% ipython --no-banner

In [1]: import numpy as np

In [2]: np.set_printoptions(precision=1, suppress=True, linewidth=140, floatmode="fixed")

In [3]: rd = lambda a: np.round(a, 1) + 0

In [4]: A = np.array([[-1.9, 1.2, 2.8],
   ...:     [-2.0, 1.1, 3.0],
   ...:     [-2.2, 1.0, 3.0],
   ...:     [-2.1, 1.0, 2.9],
   ...:     [1.1, -2.1, 2.9],
   ...:     [1.0, -1.8, 3.0],
   ...:     [1.1, -2.1, 3.1],
   ...:     [1.2, -2.1, 2.7],
   ...:     [2.0, 1.9, 0.2],
   ...:     [2.1, 2.1, 0.1],
   ...:     [2.0, 1.9, -0.1],
   ...:     [2.0, 2.0, 0.0]])

In [5]: proj = A @ np.linalg.solve(A.T @ A, A.T)

In [6]: print(rd(proj @ A[:, 0]))
[-1.9 -2.0 -2.2 -2.1  1.1  1.0  1.1  1.2  2.0  2.1  2.0  2.0]

In [7]: np.linalg.matrix_rank(np.eye(12) - proj)
Out[7]: np.int64(9)

In [8]: print(rd(np.trace(proj)))
3.0

In [9]: rd(np.linalg.eigvalsh(proj))
Out[9]: array([0.0, 0.0, 0.0, 0.0, 0.0, 0.0, 0.0, 0.0, 0.0, 1.0, 1.0, 1.0])

In [10]: x = np.array([2, 1, -5])

In [11]: A * x
Out[11]: 
array([[ -3.8,   1.2, -14.0],
       [ -4.0,   1.1, -15.0],
       [ -4.4,   1.0, -15.0],
       [ -4.2,   1.0, -14.5],
       [  2.2,  -2.1, -14.5],
       [  2.0,  -1.8, -15.0],
       [  2.2,  -2.1, -15.5],
       [  2.4,  -2.1, -13.5],
       [  4.0,   1.9,  -1.0],
       [  4.2,   2.1,  -0.5],
       [  4.0,   1.9,   0.5],
       [  4.0,   2.0,  -0.0]])

In [12]: rd((A * x).sum(axis=1))
Out[12]: array([-16.6, -17.9, -18.4, -17.7, -14.4, -14.8, -15.4, -13.2,   4.9,   5.8,   6.4,   6.0])

In [13]: rd(A @ (2 * x))
Out[13]: array([-33.2, -35.8, -36.8, -35.4, -28.8, -29.6, -30.8, -26.4,   9.8,  11.6,  12.8,  12.0])

In [14]: np.sign((A @ x).round(6))
Out[14]: array([-1.0, -1.0, -1.0, -1.0, -1.0, -1.0, -1.0, -1.0,  1.0,  1.0,  1.0,  1.0])

In [15]: rng = np.random.default_rng(46)

In [16]: idx = rng.permutation(3)

In [17]: M2 = A[:, idx] * rng.choice([-1, 1], 3)

In [18]: M2
Out[18]: 
array([[-1.9, -1.2, -2.8],
       [-2.0, -1.1, -3.0],
       [-2.2, -1.0, -3.0],
       [-2.1, -1.0, -2.9],
       [ 1.1,  2.1, -2.9],
       [ 1.0,  1.8, -3.0],
       [ 1.1,  2.1, -3.1],
       [ 1.2,  2.1, -2.7],
       [ 2.0, -1.9, -0.2],
       [ 2.1, -2.1, -0.1],
       [ 2.0, -1.9,  0.1],
       [ 2.0, -2.0, -0.0]])

In [19]: Uu, _, VT = np.linalg.svd(A.T @ M2)

In [20]: rd(Uu @ VT)
Out[20]: 
array([[ 1.0,  0.0,  0.0],
       [ 0.0, -1.0,  0.0],
       [ 0.0,  0.0, -1.0]])

In [21]: idx
Out[21]: array([0, 1, 2])

In [22]: J = np.load("arr.npy")

In [23]: rd(J)
Out[23]: 
array([[ 0.3, -0.4, -0.3,  0.1],
       [-0.4,  0.4,  0.3, -0.2],
       [-0.3,  0.3,  0.2, -0.1],
       [ 0.1, -0.2, -0.1,  0.1]])

In [24]: # equal to its transpose

In [25]: x = np.array([1, 1, -4, 0])

In [26]: rd(np.eye(4) - J)
Out[26]: 
array([[ 0.7,  0.4,  0.3, -0.1],
       [ 0.4,  0.6, -0.3,  0.2],
       [ 0.3, -0.3,  0.8,  0.1],
       [-0.1,  0.2,  0.1,  0.9]])

In [27]: print((x - J @ x) @ (J @ x))
0.0

In [28]: Uu, s, VT = np.linalg.svd(J)

In [29]: evecs = VT[:(s > 1e-8).sum()]

In [30]: x = J[3] + 4 * J[2] + rng.integers(2) * np.eye(4)[2]

In [31]: rd(x)
Out[31]: array([-0.9,  1.1,  1.8, -0.4])

In [32]: np.allclose(evecs.T @ evecs @ x, x)
Out[32]: False

In [33]: rd(np.linalg.norm(x - evecs.T @ evecs @ x))
Out[33]: np.float64(0.9)

In [34]: rd(np.linalg.norm(J, axis=0))
Out[34]: array([0.6, 0.6, 0.5, 0.2])

In [35]: print(rd(np.linalg.norm(J[3], 1)), rd(np.linalg.norm(J[3], np.inf)))
0.5 0.2

In [36]: w, evecs = np.linalg.eigh(J)

In [37]: rd(np.linalg.eigvalsh(J @ J))
Out[37]: array([0.0, 0.0, 0.0, 1.0])

In [38]: (w > 1e-8).sum(), (w < -1e-8).sum()
Out[38]: (np.int64(1), np.int64(0))

In [39]: print(rd(evecs.T @ J @ evecs))
[[0.0 0.0 0.0 0.0]
 [0.0 0.0 0.0 0.0]
 [0.0 0.0 0.0 0.0]
 [0.0 0.0 0.0 1.0]]

In [40]: rd(np.abs(evecs[:, -1]))
Out[40]: array([0.6, 0.6, 0.5, 0.2])

In [41]: rd(np.linalg.svd(J, compute_uv=False))
Out[41]: array([1.0, 0.0, 0.0, 0.0])

In [42]: rd(evecs.T @ evecs)
Out[42]: 
array([[1.0, 0.0, 0.0, 0.0],
       [0.0, 1.0, 0.0, 0.0],
       [0.0, 0.0, 1.0, 0.0],
       [0.0, 0.0, 0.0, 1.0]])

In [43]: mat = np.load("layer18.npy")

In [44]: rd(mat)
Out[44]: 
array([[0.4, 0.2, 0.1, 0.2, 0.4],
       [0.2, 0.1, 0.0, 0.1, 0.2],
       [0.1, 0.0, 0.0, 0.0, 0.1],
       [0.2, 0.1, 0.0, 0.1, 0.2],
       [0.4, 0.2, 0.1, 0.2, 0.4]])

In [45]: Uu, s, VT = np.linalg.svd(mat)

In [46]: rd(s)
Out[46]: array([1.0, 0.0, 0.0, 0.0, 0.0])

In [47]: M2 = Uu[:, :1] @ np.diag(s[:1]) @ VT[:1]

In [48]: rd(np.linalg.norm(mat - M2, 2)), rd(s[1])
Out[48]: (np.float64(0.0), np.float64(0.0))

In [49]: w1 = np.array([[-1, -1, 2, 3, -1, 1],
    ...:     [-1, 0, 2, 2, 3, 0],
    ...:     [0, 2, -1, -1, 1, 3],
    ...:     [-2, -3, -2, -3, 1, -1],
    ...:     [2, -1, 2, 1, 0, -1]])

In [50]: coef = np.array([5, 4, 3, 0, 1, 4])

In [51]: act = np.maximum(mat @ w1 + coef, 0)

In [52]: rd(act)
Out[52]: 
array([[4.7, 2.8, 4.4, 1.2, 1.6, 4.0],
       [4.8, 3.3, 3.8, 0.7, 1.3, 4.0],
       [4.9, 3.8, 3.3, 0.2, 1.1, 4.0],
       [4.8, 3.3, 3.8, 0.7, 1.3, 4.0],
       [4.7, 2.8, 4.4, 1.2, 1.6, 4.0]])

In [53]: (act > 0).mean(axis=0)
Out[53]: array([1.0, 1.0, 1.0, 1.0, 1.0, 1.0])

In [54]: cent = np.array([[1, 4], [4, 4], [1, 3], [2, 4], [1, 1], [0, 2]])

In [55]: print(w1 @ cent)
[[  2  11]
 [  8  13]
 [  6   8]
 [-21 -39]
 [  2  12]]

In [56]: (act @ cent).round(6).argmax(axis=1)
Out[56]: array([1, 1, 1, 1, 1])
